>>> import numpy as np
>>> from numpy import linalg as LA
>>> np.set_printoptions(precision=3, suppress=True, linewidth=200)
>>> W0 = np.loadtxt("sample3.csv", delimiter=",")
>>> W0
array([[ 3.672,  5.032,  3.345,  0.656,  2.36 ,  0.999,  2.688],
       [ 2.379, -0.495,  0.758,  2.127, -1.874,  2.115, -0.253],
       [ 2.818,  2.233,  1.636,  1.201,  0.415,  2.163,  1.597],
       [ 3.552,  0.521,  3.103,  2.791, -2.031, -0.895, -1.583],
       [ 2.953, -1.221,  1.907,  3.064, -3.174,  0.029, -2.128],
       [ 3.266,  1.023,  2.532,  2.255, -1.243,  0.213, -0.509],
       [ 3.057,  0.568,  2.113,  2.273, -1.488,  0.614, -0.545],
       [ 2.646,  1.448,  1.291,  1.422, -0.198,  2.287,  1.156],
       [ 4.543,  1.718,  5.086,  3.184, -1.825, -3.27 , -2.368],
       [ 4.768,  1.544,  5.537,  3.497, -2.225, -4.033, -2.993],
       [ 1.426, -2.292, -1.148,  2.072, -2.717,  4.076, -0.143]])
>>> r = LA.matrix_rank(W0)
>>> r
np.int64(3)
>>> N = LA.svd(W0)[2][r:].T
>>> LA.matrix_rank(W0.T @ W0), LA.matrix_rank(W0 @ W0.T)
(np.int64(3), np.int64(3))
>>> [int(LA.matrix_rank(np.delete(W0, i, axis=0))) for i in range(11)]
[3, 3, 3, 3, 3, 3, 3, 3, 3, 3, 3]
>>> N.shape
(7, 4)
>>> [int(LA.matrix_rank(W0[:i])) for i in range(1, len(W0) + 1)]
[1, 2, 3, 3, 3, 3, 3, 3, 3, 3, 3]
>>> print(round(float(np.abs(W0).max()), 3))
5.537
>>> W0.mean(axis=0)
array([ 3.189,  0.916,  2.378,  2.231, -1.273,  0.391, -0.462])
>>> print(W0.shape)
(11, 7)
>>> Uu, s, VT = LA.svd(W0, full_matrices=False)
>>> np.round(s / s[0], 3) + 0
array([1.   , 0.517, 0.486, 0.   , 0.   , 0.   , 0.   ])
>>> np.abs(Uu[:, 0]).round(6).argmax()
np.int64(9)
>>> np.round(VT @ VT.T, 3) + 0
array([[1., 0., 0., 0., 0., 0., 0.],
       [0., 1., 0., 0., 0., 0., 0.],
       [0., 0., 1., 0., 0., 0., 0.],
       [0., 0., 0., 1., 0., 0., 0.],
       [0., 0., 0., 0., 1., 0., 0.],
       [0., 0., 0., 0., 0., 1., 0.],
       [0., 0., 0., 0., 0., 0., 1.]])
>>> np.cumsum(s ** 2) / np.sum(s ** 2)
array([0.665, 0.843, 1.   , 1.   , 1.   , 1.   , 1.   ])
>>> round(np.sqrt((s ** 2).sum()), 3), round(LA.norm(W0), 3)
(np.float64(21.546), np.float64(21.546))
>>> t = np.radians(60)
>>> r_ = np.eye(7)
>>> r_[5, 5] = r_[1, 1] = np.cos(t)
>>> r_[5, 1], r_[1, 5] = -np.sin(t), np.sin(t)
>>> r_
array([[ 1.   ,  0.   ,  0.   ,  0.   ,  0.   ,  0.   ,  0.   ],
       [ 0.   ,  0.5  ,  0.   ,  0.   ,  0.   ,  0.866,  0.   ],
       [ 0.   ,  0.   ,  1.   ,  0.   ,  0.   ,  0.   ,  0.   ],
       [ 0.   ,  0.   ,  0.   ,  1.   ,  0.   ,  0.   ,  0.   ],
       [ 0.   ,  0.   ,  0.   ,  0.   ,  1.   ,  0.   ,  0.   ],
       [ 0.   , -0.866,  0.   ,  0.   ,  0.   ,  0.5  ,  0.   ],
       [ 0.   ,  0.   ,  0.   ,  0.   ,  0.   ,  0.   ,  1.   ]])
>>> Y = W0 @ r_.T
>>> np.allclose(LA.norm(W0, axis=1), LA.norm(Y, axis=1))
True
>>> Uu, s, VT = LA.svd(W0)
>>> vecs = VT[:(s > 1e-8).sum()]
>>> rng = np.random.default_rng(3261)
>>> x0 = W0[2] + 3 * W0[7] + rng.integers(2) * np.eye(7)[1]
>>> x0
array([10.755,  7.576,  5.51 ,  5.467, -0.179,  9.023,  5.066])
>>> np.diag(vecs.T @ vecs)
array([0.452, 0.456, 0.373, 0.268, 0.368, 0.762, 0.322])
>>> LA.matrix_rank(np.vstack([W0, x0]))
np.int64(4)
>>> Y = np.array([[0, 0, -1, 2, 1, 0, 0, 0, -1, 2],
...     [1, -1, 0, -2, 2, 2, 0, -2, 2, 0],
...     [2, -2, -2, 0, 0, 2, -1, -2, -1, -1],
...     [-1, 2, 2, 0, 1, 2, 2, -1, -1, 0],
...     [0, 1, 1, 0, -1, -1, -1, 0, 2, 0],
...     [-2, -1, 0, -2, 1, 2, 1, 1, 2, 2],
...     [2, -1, 2, 0, 1, 2, -1, 2, 2, -1],
...     [1, -1, -2, 1, -2, -2, 2, 1, 1, 1],
...     [-2, 0, -2, 0, 1, 0, 0, 2, 2, 0],
...     [-2, -1, -2, 2, 0, -1, 2, 2, 2, 0]])
>>> Y[-1] = Y[0]
>>> m1 = Y + 0.3 * np.eye(10)
>>> m1
array([[ 0.3,  0. , -1. ,  2. ,  1. ,  0. ,  0. ,  0. , -1. ,  2. ],
       [ 1. , -0.7,  0. , -2. ,  2. ,  2. ,  0. , -2. ,  2. ,  0. ],
       [ 2. , -2. , -1.7,  0. ,  0. ,  2. , -1. , -2. , -1. , -1. ],
       [-1. ,  2. ,  2. ,  0.3,  1. ,  2. ,  2. , -1. , -1. ,  0. ],
       [ 0. ,  1. ,  1. ,  0. , -0.7, -1. , -1. ,  0. ,  2. ,  0. ],
       [-2. , -1. ,  0. , -2. ,  1. ,  2.3,  1. ,  1. ,  2. ,  2. ],
       [ 2. , -1. ,  2. ,  0. ,  1. ,  2. , -0.7,  2. ,  2. , -1. ],
       [ 1. , -1. , -2. ,  1. , -2. , -2. ,  2. ,  1.3,  1. ,  1. ],
       [-2. ,  0. , -2. ,  0. ,  1. ,  0. ,  0. ,  2. ,  2.3,  0. ],
       [ 0. ,  0. , -1. ,  2. ,  1. ,  0. ,  0. ,  0. , -1. ,  2.3]])
>>> r0, v = m1[9], m1[2]
>>> r0 @ r0
np.float64(12.29)
>>> np.round(r0 @ v, 3)
np.float64(0.4)
>>> p = (r0 @ v) / (r0 @ r0) * r0
>>> print(v - p)
[ 2.    -2.    -1.667 -0.065 -0.033  2.    -1.    -2.    -0.967 -1.075]
>>> np.outer(r0, v)
array([[ 0.  , -0.  , -0.  ,  0.  ,  0.  ,  0.  , -0.  , -0.  , -0.  , -0.  ],
       [ 0.  , -0.  , -0.  ,  0.  ,  0.  ,  0.  , -0.  , -0.  , -0.  , -0.  ],
       [-2.  ,  2.  ,  1.7 , -0.  , -0.  , -2.  ,  1.  ,  2.  ,  1.  ,  1.  ],
       [ 4.  , -4.  , -3.4 ,  0.  ,  0.  ,  4.  , -2.  , -4.  , -2.  , -2.  ],
       [ 2.  , -2.  , -1.7 ,  0.  ,  0.  ,  2.  , -1.  , -2.  , -1.  , -1.  ],
       [ 0.  , -0.  , -0.  ,  0.  ,  0.  ,  0.  , -0.  , -0.  , -0.  , -0.  ],
       [ 0.  , -0.  , -0.  ,  0.  ,  0.  ,  0.  , -0.  , -0.  , -0.  , -0.  ],
       [ 0.  , -0.  , -0.  ,  0.  ,  0.  ,  0.  , -0.  , -0.  , -0.  , -0.  ],
       [-2.  ,  2.  ,  1.7 , -0.  , -0.  , -2.  ,  1.  ,  2.  ,  1.  ,  1.  ],
       [ 4.6 , -4.6 , -3.91,  0.  ,  0.  ,  4.6 , -2.3 , -4.6 , -2.3 , -2.3 ]])
>>> print(p)
[ 0.     0.    -0.033  0.065  0.033  0.     0.     0.    -0.033  0.075]
>>> round(float((v - p) @ r0), 3)
0.0
>>> x0 = np.array([3, 0, 0, 5, 4, 1, 3, 2, 3, 4])
>>> y = m1 @ x0
>>> c, lr = np.zeros(10), 1 / LA.norm(m1, 2) ** 2
>>> for i in range(250):
...     c -= lr * m1.T @ (m1 @ c - y)
...     if i % 50 == 0: print(i, round(LA.norm(m1 @ c - y), 3))
... 
0 23.223
50 0.233
100 0.061
150 0.03
200 0.027
>>> round(LA.cond(m1), 3)
np.float64(170.359)
>>> print(c)
[ 3.245  0.402 -0.208  4.746  3.913  1.141  2.916  2.193  2.902  4.118]
>>> M = np.load("run11.npy")
>>> print(M)
[[-1 -1 -1 -1]
 [-1 -2 -2 -2]
 [-1 -2 -3 -3]
 [-1 -2 -3 -4]]
>>> round(float(LA.det(M.T)), 3)
1.0
>>> np.einsum("ii->", M)
np.int64(-10)
>>> print(round(LA.det(2 * M), 3), round(LA.det(M), 3))
16.0 1.0
>>> LA.eigvals(M)
array([-8.291, -1.   , -0.426, -0.283])
>>> round(LA.det(M[::-1]), 3)
np.float64(1.0)
>>> np.einsum("ij,ji->", M, M)
np.int64(70)
>>> np.kron(np.eye(2, dtype=int), M)
array([[-1, -1, -1, -1,  0,  0,  0,  0],
       [-1, -2, -2, -2,  0,  0,  0,  0],
       [-1, -2, -3, -3,  0,  0,  0,  0],
       [-1, -2, -3, -4,  0,  0,  0,  0],
       [ 0,  0,  0,  0, -1, -1, -1, -1],
       [ 0,  0,  0,  0, -1, -2, -2, -2],
       [ 0,  0,  0,  0, -1, -2, -3, -3],
       [ 0,  0,  0,  0, -1, -2, -3, -4]])
>>> w, vecs = LA.eigh(M)
>>> LA.svd(M, compute_uv=False)
array([8.291, 1.   , 0.426, 0.283])
>>> vecs @ np.diag(w) @ vecs.T
array([[-1., -1., -1., -1.],
       [-1., -2., -2., -2.],
       [-1., -2., -3., -3.],
       [-1., -2., -3., -4.]])
>>> np.round(vecs.T @ vecs, 3) + 0
array([[1., 0., 0., 0.],
       [0., 1., 0., 0.],
       [0., 0., 1., 0.],
       [0., 0., 0., 1.]])
>>> np.unique(w.round(6) + 0, return_counts=True)[1]
array([1, 1, 1, 1])
>>> LA.eigvalsh(M + 3 * np.eye(4))
array([-5.291,  2.   ,  2.574,  2.717])
>>> print(LA.eigvalsh(M @ M))
[ 0.08   0.181  1.    68.738]
>>> w, vecs = LA.eig(M)
>>> round(np.prod(w), 3)
np.float64(1.0)
>>> print(w)
[-8.291 -1.    -0.426 -0.283]
>>> np.sort(LA.eigvals(M.T))
array([-8.291, -1.   , -0.426, -0.283])
>>> labels = rng.permutation(4)
>>> labels
array([0, 2, 3, 1])
>>> Y = M[labels][:, labels]
>>> print(np.trace(Y))
-10
>>> round(LA.det(Y), 3), np.round(LA.det(M[labels]), 3)
(np.float64(1.0), np.float64(1.0))
>>> r0 = np.array([1, 7, 6, 7])
>>> Y = M + np.outer(r0, np.eye(4)[1])
>>> print(LA.matrix_rank(Y - M))
1
>>> feats = np.loadtxt("case8.csv", delimiter=",")
>>> feats
array([[-1.,  5.,  0.,  0.,  0.,  0.,  0.,  0.,  0.,  0.,  0.,  0.,  0.,  0.],
       [ 5., -1.,  5.,  0.,  0.,  0.,  0.,  0.,  0.,  0.,  0.,  0.,  0.,  0.],
       [ 0.,  5., -2.,  5.,  0.,  0.,  0.,  0.,  0.,  0.,  0.,  0.,  0.,  0.],
       [ 0.,  0.,  5., -1.,  5.,  0.,  0.,  0.,  0.,  0.,  0.,  0.,  0.,  0.],
       [ 0.,  0.,  0.,  5., -4.,  5.,  0.,  0.,  0.,  0.,  0.,  0.,  0.,  0.],
       [ 0.,  0.,  0.,  0.,  5.,  5.,  5.,  0.,  0.,  0.,  0.,  0.,  0.,  0.],
       [ 0.,  0.,  0.,  0.,  0.,  5.,  4.,  5.,  0.,  0.,  0.,  0.,  0.,  0.],
       [ 0.,  0.,  0.,  0.,  0.,  0.,  5.,  1.,  5.,  0.,  0.,  0.,  0.,  0.],
       [ 0.,  0.,  0.,  0.,  0.,  0.,  0.,  5., -1.,  5.,  0.,  0.,  0.,  0.],
       [ 0.,  0.,  0.,  0.,  0.,  0.,  0.,  0.,  5., -3.,  5.,  0.,  0.,  0.],
       [ 0.,  0.,  0.,  0.,  0.,  0.,  0.,  0.,  0.,  5.,  3.,  5.,  0.,  0.],
       [ 0.,  0.,  0.,  0.,  0.,  0.,  0.,  0.,  0.,  0.,  5.,  4.,  5.,  0.],
       [ 0.,  0.,  0.,  0.,  0.,  0.,  0.,  0.,  0.,  0.,  0.,  5., -2.,  5.],
       [ 0.,  0.,  0.,  0.,  0.,  0.,  0.,  0.,  0.,  0.,  0.,  0.,  5., -3.]])
>>> w, vecs = LA.eigh(feats)
>>> x0 = np.array([6, 5, 6, 2, 0, 6, 3, 5, 3, 6, 0, 7, 4, 2])
>>> print(np.abs(feats).sum(axis=1).max(), np.round(np.abs(w).max(), 3))
15.0 11.898
>>> x0 @ feats @ x0
np.float64(1879.0)
>>> print(np.all(LA.eigvalsh(feats) > 0))
False
>>> E = np.load("out13.npy")
>>> E
array([[ 2,  2,  1,  2,  0,  2,  2,  2,  3,  3,  2,  1,  3],
       [ 5,  2,  1,  3,  0,  5,  3,  3,  6,  5,  4,  4,  5],
       [ 7,  5,  3,  4,  2,  7,  3,  4,  7,  6,  6,  5,  5],
       [ 8,  6,  6,  4,  4,  8,  6,  6,  9,  6,  6,  8,  7],
       [ 8,  8,  6,  5,  6, 11,  6,  7,  9,  6,  7,  9,  9],
       [ 9, 10,  6,  8,  7, 12,  9,  9, 11,  9, 10, 10, 11],
       [ 9, 13,  6, 10, 10, 15,  9, 12, 14,  9, 11, 11, 14],
       [10, 14,  9, 11, 11, 18,  9, 12, 17, 12, 14, 12, 15],
       [11, 17, 10, 13, 14, 20, 12, 12, 17, 14, 14, 15, 18],
       [13, 20, 11, 15, 16, 23, 14, 14, 18, 15, 14, 15, 19],
       [13, 20, 14, 17, 19, 26, 17, 16, 21, 17, 16, 17, 20],
       [14, 23, 17, 18, 21, 28, 18, 18, 21, 18, 17, 18, 22],
       [17, 24, 17, 21, 23, 29, 20, 20, 22, 20, 20, 21, 24],
       [19, 25, 17, 23, 26, 30, 21, 22, 23, 22, 22, 24, 27],
       [21, 25, 20, 24, 27, 31, 24, 22, 24, 25, 22, 27, 28],
       [22, 28, 23, 26, 28, 34, 24, 24, 27, 27, 23, 28, 29],
       [24, 29, 26, 27, 31, 36, 25, 25, 30, 28, 23, 28, 31],
       [24, 30, 26, 27, 33, 37, 25, 27, 30, 28, 25, 28, 34],
       [25, 32, 26, 28, 33, 37, 25, 27, 33, 30, 25, 30, 37],
       [27, 33, 29, 28, 35, 37, 28, 29, 33, 33, 26, 32, 39],
       [29, 36, 32, 28, 36, 37, 28, 32, 33, 33, 27, 35, 39],
       [30, 37, 34, 31, 39, 40, 30, 33, 35, 36, 29, 36, 39],
       [33, 40, 34, 32, 41, 40, 33, 36, 38, 38, 30, 38, 41],
       [33, 40, 34, 34, 44, 42, 34, 36, 40, 40, 31, 39, 43],
       [36, 41, 36, 37, 46, 42, 35, 36, 40, 43, 34, 40, 46],
       [38, 44, 37, 39, 49, 44, 35, 37, 43, 46, 37, 42, 47],
       [38, 46, 39, 42, 51, 44, 35, 37, 46, 48, 40, 42, 50],
       [41, 46, 41, 44, 53, 46, 35, 37, 49, 48, 43, 42, 50],
       [43, 49, 43, 45, 55, 47, 36, 40, 49, 48, 46, 45, 52],
       [46, 50, 44, 45, 58, 48, 38, 42, 50, 50, 47, 45, 52],
       [49, 51, 46, 47, 58, 49, 41, 44, 51, 53, 49, 48, 53]])
>>> Xc = E - E.mean(axis=0)
>>> Uu, s, VT = LA.svd(Xc, full_matrices=False)
>>> np.abs(VT[-1])
array([0.203, 0.209, 0.09 , 0.61 , 0.34 , 0.263, 0.186, 0.055, 0.162, 0.445, 0.281, 0.029, 0.095])
>>> np.abs(VT[0]).argmax()
np.int64(4)
>>> VT[0] * np.sign(VT[0, np.abs(VT[0]).argmax()])
array([0.255, 0.289, 0.272, 0.267, 0.352, 0.267, 0.228, 0.245, 0.276, 0.302, 0.252, 0.271, 0.308])
>>> print(np.abs(Uu[:, 0]).argmax())
30
>>> (np.sign(Uu[:, 0]) == np.sign(Uu[0, 0])).astype(int)
array([1, 1, 1, 1, 1, 1, 1, 1, 1, 1, 1, 1, 1, 1, 1, 0, 0, 0, 0, 0, 0, 0, 0, 0, 0, 0, 0, 0, 0, 0, 0])
>>> LA.matrix_rank(Xc)
np.int64(13)
>>> np.round(Xc.mean(axis=0), 3) + 0
array([0., 0., 0., 0., 0., 0., 0., 0., 0., 0., 0., 0., 0.])
>>> LA.cond(E) > 100
np.True_
>>> [round(float(x), 3) for x in LA.svd(E, compute_uv=False)[:3]]
[587.52, 27.279, 15.323]
>>> round(np.log10(LA.cond(E)))
2
>>> x0 = np.array([-3, -1, 1, -2, 1, -3, -1, 2, 1, 0, 0, 2, -3])
>>> y = E @ x0
>>> np.round(LA.solve(E.T @ E, E.T @ y), 3) + 0
array([-3., -1.,  1., -2.,  1., -3., -1.,  2.,  1.,  0.,  0.,  2., -3.])
>>> np.round(LA.lstsq(E, y)[0], 3) + 0
array([-3., -1.,  1., -2.,  1., -3., -1.,  2.,  1.,  0.,  0.,  2., -3.])
>>> y = y + 0.02 * rng.normal(size=31)
>>> y
array([ -18.987,  -35.016,  -42.976,  -41.998,  -55.   ,  -68.961,  -79.996,  -88.99 , -106.989, -125.994, -128.004, -138.005, -151.983, -162.   , -167.979, -177.013, -188.002, -194.989, -203.973,
       -206.998, -199.978, -210.023, -217.983, -228.01 , -247.975, -256.99 , -267.013, -278.995, -283.991, -290.01 , -300.04 ])
>>> c, *_ = LA.lstsq(E, y)
>>> c.round()
array([-3., -1.,  1., -2.,  1., -3., -1.,  2.,  1., -0., -0.,  2., -3.])
>>> np.round(LA.norm(y - E @ c), 3)
np.float64(0.075)
>>> [round(float(LA.norm(LA.solve(E.T @ E + lam * np.eye(13), E.T @ y))), 2) for lam in (0, 1, 10, 100)]
[6.63, 6.22, 4.53, 2.87]
>>> print(np.round(E.T @ (y - E @ c), 3) + 0)
[0. 0. 0. 0. 0. 0. 0. 0. 0. 0. 0. 0. 0.]
>>> c
array([-2.997, -0.997,  0.999, -1.998,  0.997, -3.002, -0.998,  1.997,  0.999, -0.004, -0.002,  2.001, -2.994])
